>>> import numpy as np
>>> from numpy import linalg as LA
>>> np.set_printoptions(suppress=True, linewidth=140)
>>> def rd(a):
...     return np.round(a, 2) + 0
... 
>>> F = np.array([[1, 1, 1, 2], [0, 2, 2, 0], [1, 1, 2, 1], [0, 0, 1, 1]])
>>> print(F)
[[1 1 1 2]
 [0 2 2 0]
 [1 1 2 1]
 [0 0 1 1]]
>>> A2 = F / np.sqrt((F ** 2).mean(axis=1, keepdims=True))
>>> print(rd(A2[2]))
[0.76 0.76 1.51 0.76]
>>> print(LA.matrix_rank(A2) == LA.matrix_rank(F))
True
>>> rng = np.random.default_rng(827)
>>> z = rng.permutation(4)
>>> A2 = F[:, z] * rng.choice([-1, 1], 4)
>>> print(A2)
[[ 1  1  1 -2]
 [ 2  0  2  0]
 [ 1  1  2 -1]
 [ 0  0  1 -1]]
>>> Uu, _, VT = LA.svd(F.T @ A2)
>>> print(rd(LA.lstsq(F, A2)[0]))
[[ 0.  1.  0.  0.]
 [ 1.  0.  0.  0.]
 [ 0.  0.  1.  0.]
 [ 0.  0.  0. -1.]]
>>> W1 = np.array([[8, 0, 4, 2, 4, 2],
...     [1, 7, 4, 7, 9, 0],
...     [9, 0, 4, 6, 6, 3],
...     [5, 0, 3, 9, 1, 1]])
>>> c = np.array([0, 8, -6, -1, -8, 2])
>>> act = np.maximum(A2 @ W1 + c, 0)
>>> print((act > 0).mean(axis=0))
[1.   1.   0.5  0.5  0.75 1.  ]
>>> print(act)
[[ 8 15  0  0  9  5]
 [34  8 10 15 12 12]
 [22 15  7 11 16  9]
 [ 4  8  0  0  0  4]]
>>> cent = np.array([[0, 0, 1], [0, 0, 3], [3, 2, 3], [0, 3, 1], [1, 1, 1], [3, 3, 3]])
>>> print(W1 @ cent)
[[22 24 32]
 [21 38 50]
 [27 41 42]
 [13 37 27]]
>>> P = np.triu(np.array([[0, -8, 5, -4], [4, 0, -5, -5], [-6, -9, -5, -5], [0, 9, 9, -4]]), 1) + np.eye(4)
>>> A2 = P @ F @ LA.inv(P)
>>> print(rd(np.poly(A2)))
[ 1. -6.  9. -6.  4.]
>>> print(np.trace(A2), np.trace(F))
6.0 6
>>> print(LA.matrix_rank(A2))
4
>>> print(A2)
[[    6.    38.   151.   972.]
 [   -5.   -43.  -203. -1260.]
 [    1.     9.    37.   230.]
 [    0.     0.     1.     6.]]
>>> print(rd(LA.det(A2)))
4.0
